$ python -q
>>> import numpy as np
>>> from numpy import linalg as LA
>>> np.set_printoptions(suppress=True, linewidth=160)
>>> data = np.loadtxt("layer12.csv", delimiter=",")
>>> data
array([[-8.,  1., -2., -4.],
       [ 4., -2.,  1., -4.],
       [-4., -4., -1., -1.]])
>>> u = np.array([0, 8])
>>> np.cross(data[1, :3], data[2, :3])
array([  6.,   0., -24.])
>>> np.correlate(data[1], data[2], "full")
array([ -4.,  -2., -15.,  -5.,   8.,  12.,  16.])
>>> np.array([np.convolve(row, u, "same") for row in data])
array([[  0., -64.,   8., -16.],
       [  0.,  32., -16.,   8.],
       [  0., -32., -32.,  -8.]])
>>> T = np.stack([data, 2 * data, data[::-1]])
>>> (T @ data.T).shape
(3, 3, 3)
>>> T.sum(axis=0)
array([[-28.,  -1.,  -7., -13.],
       [ 16.,  -8.,   4., -16.],
       [-20., -11.,  -5.,  -7.]])
>>> T.shape
(3, 3, 4)
>>> J = np.load("test19.npy")
>>> J
array([[-3,  0,  0,  0],
       [ 0, -1,  0,  0],
       [ 0,  0, -2,  0],
       [ 0,  0,  0, -3]])
>>> u = np.array([0, 2, 2, 1])
>>> A2 = J + np.outer(u, np.eye(4)[1])
>>> A2
array([[-3.,  0.,  0.,  0.],
       [ 0.,  1.,  0.,  0.],
       [ 0.,  2., -2.,  0.],
       [ 0.,  1.,  0., -3.]])
>>> LA.matrix_rank(A2 - J)
np.int64(1)
>>> proj = np.triu(np.array([[2, 1, 1, 5], [3, 0, 0, 2], [4, 0, 4, 3], [4, 0, 4, 5]]), 1) + np.eye(4)
>>> A2 = proj @ J @ LA.inv(proj)
>>> A2
array([[-3.,  2.,  1., -7.],
       [ 0., -1.,  0., -4.],
       [ 0.,  0., -2., -3.],
       [ 0.,  0.,  0., -3.]])
>>> proj @ J - J @ proj
array([[ 0.,  2.,  1.,  0.],
       [ 0.,  0.,  0., -4.],
       [ 0.,  0.,  0., -3.],
       [ 0.,  0.,  0.,  0.]])
>>> np.poly(A2)
array([ 1.,  9., 29., 39., 18.])
>>> np.trace(A2), np.trace(J)
(np.float64(-9.0), np.int64(-9))
>>> round(LA.det(A2), 2)
np.float64(18.0)
>>> F = np.array([[0, 2, -1], [-2, 0, 0], [1, 0, 0]])
>>> F
array([[ 0,  2, -1],
       [-2,  0,  0],
       [ 1,  0,  0]])
>>> np.round(LA.norm(F, 2) / LA.norm(F), 2)
np.float64(0.71)
>>> LA.matrix_rank(F, rtol=0.1)
np.int64(2)
>>> np.argsort(-LA.norm(F, axis=0).round(6), kind="stable")[:3]
array([0, 1, 2])
>>> W = np.array([[2, 1, 0, 1], [0, 1, 0, 1], [2, 1, 1, 1], [0, 0, 1, 1]])
>>> c = np.array([3, 3, -2, 0])
>>> act = np.maximum(data @ W + c, 0)
>>> LA.matrix_rank(act)
np.int64(1)
>>> (act > 0).astype(int)
array([[0, 0, 0, 0],
       [1, 1, 0, 0],
       [0, 0, 0, 0]])
>>> Z = np.array([[5, 2, 8], [4, 5, 4], [8, 3, 6], [9, 4, 2]])
>>> act @ Z
array([[  0.,   0.,   0.],
       [ 89.,  56., 128.],
       [  0.,   0.,   0.]])
>>> x = np.array([2, 3, -3])
>>> np.round(LA.eigvals(F).real, 2)
array([0., 0., 0.])
>>> round(float(LA.det(F)), 2)
0.0
>>> Q = LA.solve(np.eye(3) - F, np.eye(3) + F)
>>> np.round(Q @ Q.T, 2) + 0
array([[1., 0., 0.],
       [0., 1., 0.],
       [0., 0., 1.]])
>>> rng = np.random.default_rng(6505)
>>> z = rng.permutation(3)
>>> z
array([1, 0, 2])
>>> A2 = F[z][:, z]
>>> np.diag(A2)
array([0, 0, 0])
>>> round(float(LA.det(A2)), 2), round(float(LA.det(F[z])), 2)
(0.0, 0.0)
>>> np.round(np.sort(np.abs(LA.eigvals(A2))), 2) + 0
array([0.  , 2.24, 2.24])
>>> A2
array([[ 0, -2,  0],
       [ 2,  0, -1],
       [ 0,  1,  0]])
>>> feats = np.array([[2, 5, 0, 0], [-5, 3, 1, 0], [-2, 5, -5, 0], [0, 0, 0, -3]])
>>> proj = np.triu(np.array([[-2, 4, -2, 5], [-3, -3, -1, 2], [-4, -1, -2, 2], [-5, 5, 0, -5]]), 1) + np.eye(4)
>>> A2 = proj @ feats @ LA.inv(proj)
>>> np.trace(A2), np.trace(feats)
(np.float64(-3.0), np.int64(-3))
>>> np.round(np.poly(A2), 2)
array([  1.,   3.,   1., 178., 525.])
>>> A2
array([[ -14.,   63.,   49., -169.],
       [  -3.,   10.,   10.,  -31.],
       [  -2.,   13.,    4.,  -30.],
       [   0.,    0.,    0.,   -3.]])
>>> vals, evecs = LA.eigh(J)
>>> x = np.array([3, -5, -5, 1])
>>> np.abs(J).sum(axis=1).max(), np.abs(vals).max()
(np.int64(3), np.float64(3.0))
>>> x @ J @ x
np.int64(-105)
>>> X = np.load("sample16.npy")
>>> X
array([[-1,  0,  0,  0],
       [-2,  0,  0,  0],
       [ 0,  0, -1,  0],
       [ 0,  0, -2,  0]])
>>> (LA.matrix_power((X != 0) + (X.T != 0) + np.eye(4), 4) > 0).astype(int)
array([[1, 1, 0, 0],
       [1, 1, 0, 0],
       [0, 0, 1, 1],
       [0, 0, 1, 1]])
>>> np.round(np.sort(LA.eigvals(X).real), 2)
array([-1., -1.,  0.,  0.])
>>> X @ X
array([[1, 0, 0, 0],
       [2, 0, 0, 0],
       [0, 0, 1, 0],
       [0, 0, 2, 0]])
>>> round(LA.det(X), 2)
np.float64(0.0)
>>> np.round(LA.det(X), 2)
np.float64(0.0)
>>> np.round(np.abs(LA.eigvals(X)).max(), 2)
np.float64(1.0)
>>> np.round(np.sort(np.abs(LA.eigvals(X))), 2)
array([0., 0., 1., 1.])
>>> (X + X.T) / 2
array([[-1., -1.,  0.,  0.],
       [-1.,  0.,  0.,  0.],
       [ 0.,  0., -1., -1.],
       [ 0.,  0., -1.,  0.]])
>>> np.allclose(X, X.T)
False
>>> LA.matrix_power(X, 3)
array([[-1,  0,  0,  0],
       [-2,  0,  0,  0],
       [ 0,  0, -1,  0],
       [ 0,  0, -2,  0]])
>>> np.allclose(X @ X.T, X.T @ X)
False
>>> left, sig, vt = LA.svd(X, full_matrices=False)
>>> sig.round(2)
array([2.24, 2.24, 0.  , 0.  ])
>>> np.round(left.T @ left, 2) + 0
array([[1., 0., 0., 0.],
       [0., 1., 0., 0.],
       [0., 0., 1., 0.],
       [0., 0., 0., 1.]])
>>> (sig > 1e-8).sum()
np.int64(2)
>>> sig / sig[0]
array([1., 1., 0., 0.])
>>> mat = np.loadtxt("case16.csv", delimiter=",")
>>> mat
array([[  9.,   4.],
       [  7.,   9.],
       [-12., -23.]])
>>> proj = mat @ LA.solve(mat.T @ mat, mat.T)
>>> round(np.trace(proj), 2)
np.float64(2.0)
>>> np.round(np.diag(proj), 2)
array([0.91, 0.18, 0.91])
>>> proj.round(2)
array([[ 0.91,  0.27,  0.09],
       [ 0.27,  0.18, -0.27],
       [ 0.09, -0.27,  0.91]])
>>> np.round(LA.eigvalsh(proj), 2) + 0
array([0., 1., 1.])
>>> np.allclose(proj @ proj, proj)
True
>>> arr = np.eye(3, dtype=int)[rng.permutation(3)]
>>> arr
array([[1, 0, 0],
       [0, 0, 1],
       [0, 1, 0]])
>>> x = np.array([-7, 8, 8])
>>> y = arr @ x
>>> c, lr = np.zeros(3), 1 / LA.norm(arr, 2) ** 2
>>> for i in range(25):
...     c -= lr * arr.T @ (arr @ c - y)
...     if i % 5 == 0: print(i, round(LA.norm(arr @ c - y), 2))
... 
0 0.0
5 0.0
10 0.0
15 0.0
20 0.0
>>> round(float(LA.cond(arr)), 2)
1.0
>>> c
array([-7.,  8.,  8.])
>>> (arr != 0).astype(int)
array([[1, 0, 0],
       [0, 0, 1],
       [0, 1, 0]])
>>> (LA.matrix_power((arr != 0) + (arr.T != 0) + np.eye(3), 3) > 0).astype(int)
array([[1, 0, 0],
       [0, 1, 1],
       [0, 1, 1]])
>>> arr @ arr
array([[1, 0, 0],
       [0, 1, 0],
       [0, 0, 1]])
>>> np.flatnonzero(LA.matrix_power((arr != 0) + (arr.T != 0) + np.eye(3), 3)[0])
array([0])
>>> u, v = arr[0], arr[1]
>>> u @ u
np.int64(1)
>>> u @ v
np.int64(0)
>>> p = (u @ v) / (u @ u) * u
>>> np.outer(u, v)
array([[0, 0, 1],
       [0, 0, 0],
       [0, 0, 0]])
>>> round(float(LA.norm(u + v) ** 2 + LA.norm(u - v) ** 2), 2)
4.0
>>> mat.sum(axis=0)
array([  4., -10.])
>>> np.diff(mat, axis=0)
array([[ -2.,   5.],
       [-19., -32.]])
>>> np.round(LA.norm(mat), 2)
np.float64(30.0)
>>> np.round(mat.mean(axis=0), 2)
array([ 1.33, -3.33])
>>> LA.matrix_rank(mat)
np.int64(2)
>>> mat - mat[0]
array([[  0.,   0.],
       [ -2.,   5.],
       [-21., -27.]])
>>> LA.rank(mat)
Traceback (most recent call last):
  File "<python-input-111>", line 1, in <module>
    LA.rank(mat)
    ^^^^^^^
AttributeError: module 'numpy.linalg' has no attribute 'rank'
>>> np.round(LA.svd(mat, compute_uv=False), 2)
array([29.4 ,  5.98])
>>> m1 = np.minimum.outer(np.arange(1, 5), np.arange(1, 5)) * -2
>>> m1
array([[-2, -2, -2, -2],
       [-2, -4, -4, -4],
       [-2, -4, -6, -6],
       [-2, -4, -6, -8]])
>>> # symmetric
>>> vals, evecs = LA.eigh(m1)
>>> x = np.array([1, 2, 2, 0])
>>> evecs * np.maximum(vals, 0) @ evecs.T
array([[0., 0., 0., 0.],
       [0., 0., 0., 0.],
       [0., 0., 0., 0.],
       [0., 0., 0., 0.]])
>>> np.round(evecs * np.abs(vals) @ evecs.T, 2)
array([[2., 2., 2., 2.],
       [2., 4., 4., 4.],
       [2., 4., 6., 6.],
       [2., 4., 6., 8.]])
